% python3 -q
>>> import numpy as np
>>> import numpy.linalg as la
>>> np.set_printoptions(suppress=True, linewidth=160)
>>> rd = lambda a: np.round(a, 3) + 0
>>> X = np.maximum(np.array([[2],
...     [2],
...     [0],
...     [0],
...     [1],
...     [0],
...     [0],
...     [2],
...     [0],
...     [1],
...     [2],
...     [2],
...     [0],
...     [1],
...     [2],
...     [2],
...     [0],
...     [0],
...     [1],
...     [1],
...     [0],
...     [2],
...     [2],
...     [0],
...     [0],
...     [0],
...     [0]]) @ np.array([[0, -5, 2, 0, -3]]) + np.array([0, 1, 0, 0, 2]), 0)
>>> X
array([[0, 0, 4, 0, 0],
       [0, 0, 4, 0, 0],
       [0, 1, 0, 0, 2],
       [0, 1, 0, 0, 2],
       [0, 0, 2, 0, 0],
       [0, 1, 0, 0, 2],
       [0, 1, 0, 0, 2],
       [0, 0, 4, 0, 0],
       [0, 1, 0, 0, 2],
       [0, 0, 2, 0, 0],
       [0, 0, 4, 0, 0],
       [0, 0, 4, 0, 0],
       [0, 1, 0, 0, 2],
       [0, 0, 2, 0, 0],
       [0, 0, 4, 0, 0],
       [0, 0, 4, 0, 0],
       [0, 1, 0, 0, 2],
       [0, 1, 0, 0, 2],
       [0, 0, 2, 0, 0],
       [0, 0, 2, 0, 0],
       [0, 1, 0, 0, 2],
       [0, 0, 4, 0, 0],
       [0, 0, 4, 0, 0],
       [0, 1, 0, 0, 2],
       [0, 1, 0, 0, 2],
       [0, 1, 0, 0, 2],
       [0, 1, 0, 0, 2]])
>>> U, sig, vt = la.svd(X)
>>> np.argmax(sig[:-1] / (sig[1:] + 1e-6)) + 1
np.int64(2)
>>> M2 = U[:, :2] @ np.diag(sig[:2]) @ vt[:2]
>>> la.matrix_rank(X, rtol=0.05)
np.int64(2)
>>> la.matrix_rank(M2)
np.int64(2)
>>> rd(np.abs(X - M2).max())
np.float64(0.0)
>>> [round(float(x), 3) for x in la.svd(X, compute_uv=False)[:3]]
[12.806, 8.062, 0.0]
>>> np.argsort(-la.norm(X, axis=0).round(6), kind="stable")[:3]
array([2, 4, 1])
>>> la.matrix_rank(X, rtol=0.1)
np.int64(2)
>>> la.cond(X) > 100
np.True_
>>> np.unique(X.round(6), axis=0).shape
(3, 5)
>>> np.allclose(X[:-1].T @ la.lstsq(X[:-1].T, X[-1])[0], X[-1])
True
>>> rd(np.trace(la.pinv(X) @ X))
np.float64(2.0)
>>> np.abs(np.diag(la.qr(X)[1])) > 1e-9
array([False,  True,  True, False, False])
>>> la.lstsq(X[:-1].T, X[-1])[2]
np.int32(2)
>>> U, sig, vt = la.svd(X)
>>> V = vt[:(sig > 1e-8).sum()]
>>> rng = np.random.default_rng(824885)
>>> x0 = X[17] + -3 * X[15] + rng.integers(2) * np.eye(5)[3]
>>> x0
array([  0.,   1., -12.,   0.,   2.])
>>> la.matrix_rank(np.vstack([X, x0]))
np.int64(2)
>>> rd(la.norm(x0 - V.T @ V @ x0))
np.float64(0.0)
>>> np.allclose(V.T @ V @ x0, x0)
True
>>> gram = X.T @ X
>>> gram
array([[  0,   0,   0,   0,   0],
       [  0,  13,   0,   0,  26],
       [  0,   0, 164,   0,   0],
       [  0,   0,   0,   0,   0],
       [  0,  26,   0,   0,  52]])
>>> rd(la.eigvalsh(gram)[::-1])
array([164.,  65.,   0.,   0.,   0.])
>>> (X @ X.T).shape
(27, 27)
>>> J = np.load("data.npy")
>>> J
array([[ 3,  1,  1,  4],
       [-3, -5, -5, -2],
       [ 0, -2, -2,  1],
       [ 3,  1,  1,  4],
       [ 6,  4,  4,  7]])
>>> rd(la.norm(J, 2) / la.norm(J))
np.float64(0.937)
>>> la.cond(J) > 100
np.True_
>>> U, sig, vt = la.svd(J)
>>> rd(sig)
array([14.608,  5.441,  0.   ,  0.   ])
>>> M2 = U[:, :2] @ np.diag(sig[:2]) @ vt[:2]
>>> la.matrix_rank(J, rtol=0.05)
np.int64(2)
>>> rd(np.abs(J - M2).max())
np.float64(0.0)
>>> rd(la.norm(J - M2, 2)), rd(sig[2])
(np.float64(0.0), np.float64(0.0))
>>> arr = np.loadtxt("x.csv", delimiter=",")
>>> arr
array([[ -3.,   0.,   0.,   0.,   0.,   0.,   0.],
       [  0.,   1.,  -8.,  -8.,   6.,   4.,  10.],
       [  0.,  -8.,  13.,  16., -12.,  -8., -20.],
       [  0.,  -8.,  16.,  13., -12.,  -8., -20.],
       [  0.,   6., -12., -12.,   6.,   6.,  15.],
       [  0.,   4.,  -8.,  -8.,   6.,   1.,  10.],
       [  0.,  10., -20., -20.,  15.,  10.,  22.]])
>>> np.all(la.eigvalsh(arr) > 0)
np.False_
>>> rd(la.eigvalsh(arr).min())
np.float64(-3.0)
>>> (arr != 0).astype(int)
array([[1, 0, 0, 0, 0, 0, 0],
       [0, 1, 1, 1, 1, 1, 1],
       [0, 1, 1, 1, 1, 1, 1],
       [0, 1, 1, 1, 1, 1, 1],
       [0, 1, 1, 1, 1, 1, 1],
       [0, 1, 1, 1, 1, 1, 1],
       [0, 1, 1, 1, 1, 1, 1]])
>>> rd(la.det(arr))
np.float64(51759.0)
>>> m1 = np.load("test9.npy")
>>> m1
array([[ 15,   7,  -7,  -8, -12,  -2,   1,   5],
       [ 14,  -2,   4,   0, -12,  -2,  18,  12],
       [ 30,  14, -14, -16, -24,  -4,   2,  10],
       [ 15,   7,  -7,  -8, -12,  -2,   1,   5],
       [ 37,  13, -12, -16, -30,  -5,  11,  16],
       [ 29,   5,  -3,  -8, -24,  -4,  19,  17],
       [ 21,  -3,   6,   0, -18,  -3,  27,  18],
       [ 29,   5,  -3,  -8, -24,  -4,  19,  17]])
>>> r = la.matrix_rank(m1)
>>> r
np.int64(2)
>>> ns = la.svd(m1)[2][r:].T
>>> la.matrix_rank(m1.T @ m1), la.matrix_rank(m1 @ m1.T)
(np.int64(2), np.int64(2))
>>> np.allclose(m1 @ ns, 0)
True
>>> E = np.loadtxt("a.csv", delimiter=",")
>>> E
array([[ 1.977, -4.982, -0.995],
       [ 2.   , -5.001, -0.985],
       [ 2.015, -5.03 , -0.986],
       [ 1.962, -5.026, -0.977],
       [ 2.021, -4.975, -0.955],
       [ 1.962, -5.002, -0.978],
       [ 1.968, -5.014, -1.016],
       [ 2.024, -6.007,  5.038],
       [ 1.997, -6.001,  4.993],
       [ 1.978, -6.003,  4.953],
       [ 2.012, -5.992,  5.022],
       [ 2.012, -6.046,  4.984],
       [ 1.986, -6.009,  5.009],
       [ 2.039, -6.013,  4.99 ]])
>>> la.matrix_rank(E, rtol=0.1)
np.int64(2)
>>> round(np.log10(la.cond(E)))
2
>>> la.cond(E) > 100
np.True_
>>> gram = np.cov(E, rowvar=False)
>>> rd(np.corrcoef(E[:, 0], E[:, 1])[0, 1])
np.float64(-0.425)
>>> rd(la.eigvalsh(gram)[::-1])
array([9.91 , 0.001, 0.   ])
>>> rd(np.polyfit(E[:, 0], E[:, 1], 1))
array([-8.924, 12.312])
>>> rd(np.median(E, axis=0))
array([ 1.998, -5.511,  1.999])
>>> rd(E.std(axis=0))
array([0.024, 0.503, 2.992])
>>> labels = rng.permutation(3)
>>> M2 = E[:, labels] * rng.choice([-1, 1], 3)
>>> M2
array([[-0.995,  1.977,  4.982],
       [-0.985,  2.   ,  5.001],
       [-0.986,  2.015,  5.03 ],
       [-0.977,  1.962,  5.026],
       [-0.955,  2.021,  4.975],
       [-0.978,  1.962,  5.002],
       [-1.016,  1.968,  5.014],
       [ 5.038,  2.024,  6.007],
       [ 4.993,  1.997,  6.001],
       [ 4.953,  1.978,  6.003],
       [ 5.022,  2.012,  5.992],
       [ 4.984,  2.012,  6.046],
       [ 5.009,  1.986,  6.009],
       [ 4.99 ,  2.039,  6.013]])
>>> U, _, vt = la.svd(E.T @ M2)
>>> labels
array([2, 0, 1])
>>> M = np.load("dump.npy")
>>> M
array([[ 8.201,  7.468,  7.734, 10.468,  7.468,  4.   ],
       [ 2.112,  3.408,  5.704,  6.408,  3.408,  4.   ],
       [-3.203, -0.135,  3.932,  2.865, -0.135,  4.   ],
       [-4.432, -0.955,  3.523,  2.045, -0.955,  4.   ],
       [ 1.271,  2.847,  5.424,  5.847,  2.847,  4.   ],
       [-1.338,  1.108,  4.554,  4.108,  1.108,  4.   ],
       [-5.166, -1.444,  3.278,  1.556, -1.444,  4.   ],
       [ 0.682,  2.455,  5.227,  5.455,  2.455,  4.   ],
       [-0.16 ,  1.893,  4.947,  4.893,  1.893,  4.   ],
       [ 3.846,  4.564,  6.282,  7.564,  4.564,  4.   ],
       [-3.77 , -0.513,  3.743,  2.487, -0.513,  4.   ],
       [-1.97 ,  0.687,  4.343,  3.687,  0.687,  4.   ],
       [-5.32 , -1.547,  3.227,  1.453, -1.547,  4.   ],
       [ 0.344,  2.23 ,  5.115,  5.23 ,  2.23 ,  4.   ],
       [-2.401,  0.4  ,  4.2  ,  3.4  ,  0.4  ,  4.   ],
       [-4.033, -0.688,  3.656,  2.312, -0.688,  4.   ],
       [ 1.735,  3.157,  5.578,  6.157,  3.157,  4.   ],
       [-2.623,  0.252,  4.126,  3.252,  0.252,  4.   ],
       [ 2.622,  3.748,  5.874,  6.748,  3.748,  4.   ]])
>>> ang = np.radians(135)
>>> Rm = np.eye(6)
>>> Rm[0, 0] = Rm[2, 2] = np.cos(ang)
>>> Rm[0, 2], Rm[2, 0] = -np.sin(ang), np.sin(ang)
>>> rd(Rm)
array([[-0.707,  0.   , -0.707,  0.   ,  0.   ,  0.   ],
       [ 0.   ,  1.   ,  0.   ,  0.   ,  0.   ,  0.   ],
       [ 0.707,  0.   , -0.707,  0.   ,  0.   ,  0.   ],
       [ 0.   ,  0.   ,  0.   ,  1.   ,  0.   ,  0.   ],
       [ 0.   ,  0.   ,  0.   ,  0.   ,  1.   ,  0.   ],
       [ 0.   ,  0.   ,  0.   ,  0.   ,  0.   ,  1.   ]])
>>> M2 = M @ Rm.T
>>> np.allclose(M @ M.T, M2 @ M2.T)
True
>>> M2 = M + rng.integers(-2, 3, (19, 2)) @ rng.integers(-2, 3, (2, 6))
>>> rd(M2)
array([[10.201,  2.468,  9.734, 11.468,  6.468, 10.   ],
       [ 3.112,  0.408,  5.704,  6.408,  2.408,  8.   ],
       [-3.203,  1.865,  7.932,  4.865,  1.865,  0.   ],
       [-2.432, -3.955,  9.523,  5.045,  0.045,  6.   ],
       [ 1.271,  1.847,  3.424,  4.847,  1.847,  6.   ],
       [-0.338, -0.892,  6.554,  5.108,  1.108,  6.   ],
       [-7.166,  2.556, -0.722, -0.444, -1.444,  0.   ],
       [ 0.682,  2.455,  5.227,  5.455,  2.455,  4.   ],
       [-0.16 ,  3.893,  8.947,  6.893,  3.893,  0.   ],
       [ 5.846,  2.564, 14.282, 11.564,  6.564,  4.   ],
       [-5.77 ,  5.487,  3.743,  2.487,  1.487, -4.   ],
       [-0.97 , -0.313,  8.343,  5.687,  1.687,  4.   ],
       [-6.32 ,  0.453,  1.227,  0.453, -1.547,  2.   ],
       [ 2.344,  0.23 , 13.115,  9.23 ,  4.23 ,  4.   ],
       [-0.401, -1.6  , 12.2  ,  7.4  ,  2.4  ,  4.   ],
       [-3.033, -3.688,  3.656,  2.312, -1.688,  8.   ],
       [ 2.735, -0.843,  3.578,  5.157,  1.157, 10.   ],
       [-1.623, -3.748,  2.126,  2.252, -1.748, 10.   ],
       [ 2.622,  1.748,  1.874,  4.748,  1.748,  8.   ]])
>>> rd(M2 - M)
array([[ 2., -5.,  2.,  1., -1.,  6.],
       [ 1., -3.,  0.,  0., -1.,  4.],
       [ 0.,  2.,  4.,  2.,  2., -4.],
       [ 2., -3.,  6.,  3.,  1.,  2.],
       [ 0., -1., -2., -1., -1.,  2.],
       [ 1., -2.,  2.,  1.,  0.,  2.],
       [-2.,  4., -4., -2.,  0., -4.],
       [ 0.,  0.,  0.,  0.,  0.,  0.],
       [ 0.,  2.,  4.,  2.,  2., -4.],
       [ 2., -2.,  8.,  4.,  2.,  0.],
       [-2.,  6.,  0.,  0.,  2., -8.],
       [ 1., -1.,  4.,  2.,  1.,  0.],
       [-1.,  2., -2., -1.,  0., -2.],
       [ 2., -2.,  8.,  4.,  2.,  0.],
       [ 2., -2.,  8.,  4.,  2.,  0.],
       [ 1., -3.,  0.,  0., -1.,  4.],
       [ 1., -4., -2., -1., -2.,  6.],
       [ 1., -4., -2., -1., -2.,  6.],
       [ 0., -2., -4., -2., -2.,  4.]])
>>> rd(np.abs(M2 - M).sum(axis=1))
array([17.,  9., 14., 17.,  7.,  8., 16.,  0., 14., 18., 18.,  9.,  8., 18., 18.,  9., 16., 16., 14.])
>>> M.reshape(2, -1)
array([[ 8.201,  7.468,  7.734, 10.468,  7.468,  4.   ,  2.112,  3.408,  5.704,  6.408,  3.408,  4.   , -3.203, -0.135,  3.932,  2.865, -0.135,  4.   ,
        -4.432, -0.955,  3.523,  2.045, -0.955,  4.   ,  1.271,  2.847,  5.424,  5.847,  2.847,  4.   , -1.338,  1.108,  4.554,  4.108,  1.108,  4.   ,
        -5.166, -1.444,  3.278,  1.556, -1.444,  4.   ,  0.682,  2.455,  5.227,  5.455,  2.455,  4.   , -0.16 ,  1.893,  4.947,  4.893,  1.893,  4.   ,
         3.846,  4.564,  6.282],
       [ 7.564,  4.564,  4.   , -3.77 , -0.513,  3.743,  2.487, -0.513,  4.   , -1.97 ,  0.687,  4.343,  3.687,  0.687,  4.   , -5.32 , -1.547,  3.227,
         1.453, -1.547,  4.   ,  0.344,  2.23 ,  5.115,  5.23 ,  2.23 ,  4.   , -2.401,  0.4  ,  4.2  ,  3.4  ,  0.4  ,  4.   , -4.033, -0.688,  3.656,
         2.312, -0.688,  4.   ,  1.735,  3.157,  5.578,  6.157,  3.157,  4.   , -2.623,  0.252,  4.126,  3.252,  0.252,  4.   ,  2.622,  3.748,  5.874,
         6.748,  3.748,  4.   ]])
>>> M.ravel(order="F")
array([ 8.201,  2.112, -3.203, -4.432,  1.271, -1.338, -5.166,  0.682, -0.16 ,  3.846, -3.77 , -1.97 , -5.32 ,  0.344, -2.401, -4.033,  1.735, -2.623,  2.622,
        7.468,  3.408, -0.135, -0.955,  2.847,  1.108, -1.444,  2.455,  1.893,  4.564, -0.513,  0.687, -1.547,  2.23 ,  0.4  , -0.688,  3.157,  0.252,  3.748,
        7.734,  5.704,  3.932,  3.523,  5.424,  4.554,  3.278,  5.227,  4.947,  6.282,  3.743,  4.343,  3.227,  5.115,  4.2  ,  3.656,  5.578,  4.126,  5.874,
       10.468,  6.408,  2.865,  2.045,  5.847,  4.108,  1.556,  5.455,  4.893,  7.564,  2.487,  3.687,  1.453,  5.23 ,  3.4  ,  2.312,  6.157,  3.252,  6.748,
        7.468,  3.408, -0.135, -0.955,  2.847,  1.108, -1.444,  2.455,  1.893,  4.564, -0.513,  0.687, -1.547,  2.23 ,  0.4  , -0.688,  3.157,  0.252,  3.748,
        4.   ,  4.   ,  4.   ,  4.   ,  4.   ,  4.   ,  4.   ,  4.   ,  4.   ,  4.   ,  4.   ,  4.   ,  4.   ,  4.   ,  4.   ,  4.   ,  4.   ,  4.   ,  4.   ])
>>> blk = M.reshape(19, 2, -1)
>>> np.einsum("ihd,jhd->hij", blk, blk).shape
(2, 19, 19)
>>> blk[:, 0]
array([[ 8.201,  7.468,  7.734],
       [ 2.112,  3.408,  5.704],
       [-3.203, -0.135,  3.932],
       [-4.432, -0.955,  3.523],
       [ 1.271,  2.847,  5.424],
       [-1.338,  1.108,  4.554],
       [-5.166, -1.444,  3.278],
       [ 0.682,  2.455,  5.227],
       [-0.16 ,  1.893,  4.947],
       [ 3.846,  4.564,  6.282],
       [-3.77 , -0.513,  3.743],
       [-1.97 ,  0.687,  4.343],
       [-5.32 , -1.547,  3.227],
       [ 0.344,  2.23 ,  5.115],
       [-2.401,  0.4  ,  4.2  ],
       [-4.033, -0.688,  3.656],
       [ 1.735,  3.157,  5.578],
       [-2.623,  0.252,  4.126],
       [ 2.622,  3.748,  5.874]])
